$ python -q
>>> import numpy as np
>>> from numpy import linalg as LA
>>> np.set_printoptions(suppress=True, linewidth=120)
>>> E = np.loadtxt("test18.csv", delimiter=",")
>>> print(E)
[[0. 0. 0. 0. 0. 0. 3. 0.]
 [0. 4. 0. 0. 0. 0. 0. 0.]
 [0. 0. 0. 2. 0. 0. 0. 0.]
 [1. 0. 0. 0. 0. 0. 0. 0.]
 [0. 0. 2. 0. 0. 0. 0. 0.]
 [0. 0. 0. 0. 0. 1. 0. 0.]
 [0. 0. 0. 0. 4. 0. 0. 0.]
 [0. 0. 0. 0. 0. 0. 0. 5.]]
>>> # splits into 4 blocks
>>> O, V = LA.qr(E[:, :2])[0], LA.qr(E[:, 2:])[0]
>>> sigma = LA.svd(O.T @ V, compute_uv=False)
>>> print((sigma > 0.9).sum())
0
>>> print(np.round(LA.norm(O @ O.T - V @ V.T, 2), 2))
1.0
>>> print(np.degrees(np.arccos(sigma.clip(0, 1))))
[90. 90.]
>>> print(sigma)
[0. 0.]
>>> print(E @ E.T)
[[ 9.  0.  0.  0.  0.  0.  0.  0.]
 [ 0. 16.  0.  0.  0.  0.  0.  0.]
 [ 0.  0.  4.  0.  0.  0.  0.  0.]
 [ 0.  0.  0.  1.  0.  0.  0.  0.]
 [ 0.  0.  0.  0.  4.  0.  0.  0.]
 [ 0.  0.  0.  0.  0.  1.  0.  0.]
 [ 0.  0.  0.  0.  0.  0. 16.  0.]
 [ 0.  0.  0.  0.  0.  0.  0. 25.]]
>>> print(E.T @ E)
[[ 1.  0.  0.  0.  0.  0.  0.  0.]
 [ 0. 16.  0.  0.  0.  0.  0.  0.]
 [ 0.  0.  4.  0.  0.  0.  0.  0.]
 [ 0.  0.  0.  4.  0.  0.  0.  0.]
 [ 0.  0.  0.  0. 16.  0.  0.  0.]
 [ 0.  0.  0.  0.  0.  1.  0.  0.]
 [ 0.  0.  0.  0.  0.  0.  9.  0.]
 [ 0.  0.  0.  0.  0.  0.  0. 25.]]
>>> print(np.round(LA.pinv(E), 2))
[[0.   0.   0.   1.   0.   0.   0.   0.  ]
 [0.   0.25 0.   0.   0.   0.   0.   0.  ]
 [0.   0.   0.   0.   0.5  0.   0.   0.  ]
 [0.   0.   0.5  0.   0.   0.   0.   0.  ]
 [0.   0.   0.   0.   0.   0.   0.25 0.  ]
 [0.   0.   0.   0.   0.   1.   0.   0.  ]
 [0.33 0.   0.   0.   0.   0.   0.   0.  ]
 [0.   0.   0.   0.   0.   0.   0.   0.2 ]]
>>> feats = np.load("run7.npy")
>>> print(feats)
[[-3 -2 -2 -2  1 -2]
 [-2 -3 -2 -2 -2  1]
 [-2 -2 -3 -2 -2 -2]
 [-2 -2 -2 -3 -2 -2]
 [ 1 -2 -2 -2 -3 -2]
 [-2  1 -2 -2 -2 -3]]
>>> w1 = np.array([[-1, 1, 2],
...     [-1, -1, -1],
...     [0, 2, 2],
...     [2, -1, 2],
...     [1, 0, 2],
...     [1, 1, 1]])
>>> c = np.array([-8, 4, 9])
>>> H = np.maximum(feats @ w1 + c, 0)
>>> print((H > 0).astype(int))
[[0 0 0]
 [0 1 0]
 [0 0 0]
 [0 1 0]
 [0 1 0]
 [0 0 0]]
>>> W2 = np.array([[0, 0, 1], [2, 0, 1], [1, 2, 3]])
>>> print((H @ W2).round(6).argmax(axis=1))
[0 0 0 0 0 0]
>>> print(np.allclose(E, E.T))
False
>>> LA.determinant(E)
Traceback (most recent call last):
  File "<python-input-24>", line 1, in <module>
    LA.determinant(E)
    ^^^^^^^^^^^^^^
AttributeError: module 'numpy.linalg' has no attribute 'determinant'
>>> print(np.round(np.sort(np.abs(LA.eigvals(E))), 2))
[1.   2.17 2.17 2.17 2.17 2.17 4.   5.  ]
>>> print(np.trace(E))
10.0
>>> print((E + E.T) / 2)
[[0.  0.  0.  0.5 0.  0.  1.5 0. ]
 [0.  4.  0.  0.  0.  0.  0.  0. ]
 [0.  0.  0.  1.  1.  0.  0.  0. ]
 [0.5 0.  1.  0.  0.  0.  0.  0. ]
 [0.  0.  1.  0.  0.  0.  2.  0. ]
 [0.  0.  0.  0.  0.  1.  0.  0. ]
 [1.5 0.  0.  0.  2.  0.  0.  0. ]
 [0.  0.  0.  0.  0.  0.  0.  5. ]]
>>> print(round(float(LA.det(E)), 2))
960.0
>>> M = np.load("layer14.npy")
>>> print(M.round(2))
[[-1.26 -0.7  -0.88 -1.07]
 [ 1.26 -0.38 -1.5  -0.01]
 [ 0.63  0.95  0.3  -1.62]
 [-0.63  1.57 -0.94  0.5 ]]
>>> print(round(float(LA.det(M.T)), 2))
-16.0
>>> print(np.round(np.einsum("ij,ji->", M, M), 2))
0.72
>>> print(np.round(np.kron(np.eye(2, dtype=int), M), 2))
[[-1.26 -0.7  -0.88 -1.07 -0.   -0.   -0.   -0.  ]
 [ 1.26 -0.38 -1.5  -0.01  0.   -0.   -0.   -0.  ]
 [ 0.63  0.95  0.3  -1.62  0.    0.    0.   -0.  ]
 [-0.63  1.57 -0.94  0.5  -0.    0.   -0.    0.  ]
 [-0.   -0.   -0.   -0.   -1.26 -0.7  -0.88 -1.07]
 [ 0.   -0.   -0.   -0.    1.26 -0.38 -1.5  -0.01]
 [ 0.    0.    0.   -0.    0.63  0.95  0.3  -1.62]
 [-0.    0.   -0.    0.   -0.63  1.57 -0.94  0.5 ]]
>>> print(round(float(LA.det(2 * M)), 2), round(float(LA.det(M)), 2))
-256.0 -16.0
>>> out = LA.inv(M)
>>> print(round(LA.slogdet(M)[0], 2))
-1.0
>>> f = np.array([-2, -2, 2, -1])
>>> out = M + np.outer(f, np.eye(4)[0])
>>> print(round(LA.det(out) / LA.det(M), 2), round(1 + LA.solve(M, f)[0], 2))
1.47 1.47
>>> print(LA.matrix_rank(LA.inv(out) - LA.inv(M), tol=1e-8))
1
>>> print(out.round(2))
[[-3.26 -0.7  -0.88 -1.07]
 [-0.74 -0.38 -1.5  -0.01]
 [ 2.63  0.95  0.3  -1.62]
 [-1.63  1.57 -0.94  0.5 ]]
>>> print(LA.matrix_rank(out - M))
1
>>> vec = np.array([2, 2, 2, 0])
>>> target = M @ vec
>>> c, lr = np.zeros(4), 1 / LA.norm(M, 2) ** 2
>>> for i in range(200):
...     c -= lr * M.T @ (M @ c - target)
...     if i % 50 == 0: print(i, round(LA.norm(M @ c - target), 2))
... 
0 0.0
50 0.0
100 0.0
150 0.0
>>> print(round(LA.cond(M), 2))
1.0
>>> rng = np.random.default_rng(57390)
>>> ang = np.sort(rng.uniform(-2, 2, 31))
>>> J = np.c_[ang, ang ** 2, ang ** 3] @ np.array([[5, 1, -5, 1, -1, -4, -1],
...     [2, 0, 1, 4, -5, 5, -3],
...     [5, -3, -2, 2, 0, -1, 3]])
>>> print(J.round(2))
[[-39.37  20.39  28.47  -1.59 -17.11  34.32 -31.82]
 [-30.98  15.27  23.48  -0.41 -14.14  28.75 -24.83]
 [-26.52  12.58  20.74   0.12 -12.45  25.61 -21.06]
 [-21.82   9.77  17.77   0.59 -10.57  22.13 -17.05]
 [-20.77   9.15  17.08   0.68 -10.13  21.32 -16.15]
 [-11.47   3.82  10.68   1.1   -5.85  13.45  -8.05]
 [ -9.19   2.61   8.95   1.06  -4.66  11.24  -6.05]
 [ -8.71   2.36   8.57   1.04  -4.4   10.74  -5.62]
 [ -6.56   1.3    6.79   0.89  -3.17   8.41  -3.74]
 [ -5.25   0.73   5.64   0.73  -2.38   6.88  -2.63]
 [ -4.9    0.58   5.31   0.68  -2.17   6.44  -2.34]
 [ -4.86   0.56   5.27   0.68  -2.14   6.39  -2.3 ]
 [ -4.59   0.46   5.02   0.63  -1.97   6.05  -2.09]
 [ -2.42  -0.16   2.77   0.2   -0.63   3.07  -0.5 ]
 [ -2.26  -0.18   2.59   0.17  -0.54   2.84  -0.41]
 [ -0.3   -0.06   0.31  -0.05   0.04   0.27   0.05]
 [ -0.29  -0.06   0.3   -0.05   0.04   0.25   0.05]
 [  2.33   0.22  -1.79   0.99  -1.03  -0.84  -0.62]
 [  2.76   0.2   -2.04   1.24  -1.27  -0.87  -0.71]
 [  3.18   0.17  -2.27   1.48  -1.5   -0.88  -0.8 ]
 [  4.12   0.06  -2.75   2.05  -2.02  -0.86  -0.95]
 [  4.37   0.02  -2.87   2.21  -2.17  -0.84  -0.98]
 [  5.56  -0.19  -3.42   2.94  -2.81  -0.75  -1.1 ]
 [  5.75  -0.23  -3.5    3.06  -2.91  -0.74  -1.11]
 [  7.39  -0.62  -4.2    4.1   -3.77  -0.56  -1.18]
 [ 14.5   -2.86  -6.92   8.55  -7.12   0.31  -0.75]
 [ 19.75  -4.85  -8.81  11.78  -9.31   0.93   0.02]
 [ 22.49  -5.95  -9.78  13.44 -10.38   1.23   0.52]
 [ 28.53  -8.48 -11.88  17.05 -12.63   1.84   1.8 ]
 [ 36.98 -12.2  -14.8   22.01 -15.54   2.59   3.87]
 [ 43.33 -15.09 -16.97  25.67 -17.59   3.07   5.6 ]]
>>> # looks like rank 3
>>> gram = J.T @ J
>>> print((J @ J.T).shape)
(31, 31)
>>> print(np.round(LA.svd(J, compute_uv=False) ** 2, 2) + 0)
[20120.81  5922.78   186.55     0.       0.       0.       0.  ]
>>> print(np.allclose(gram, gram.T))
True
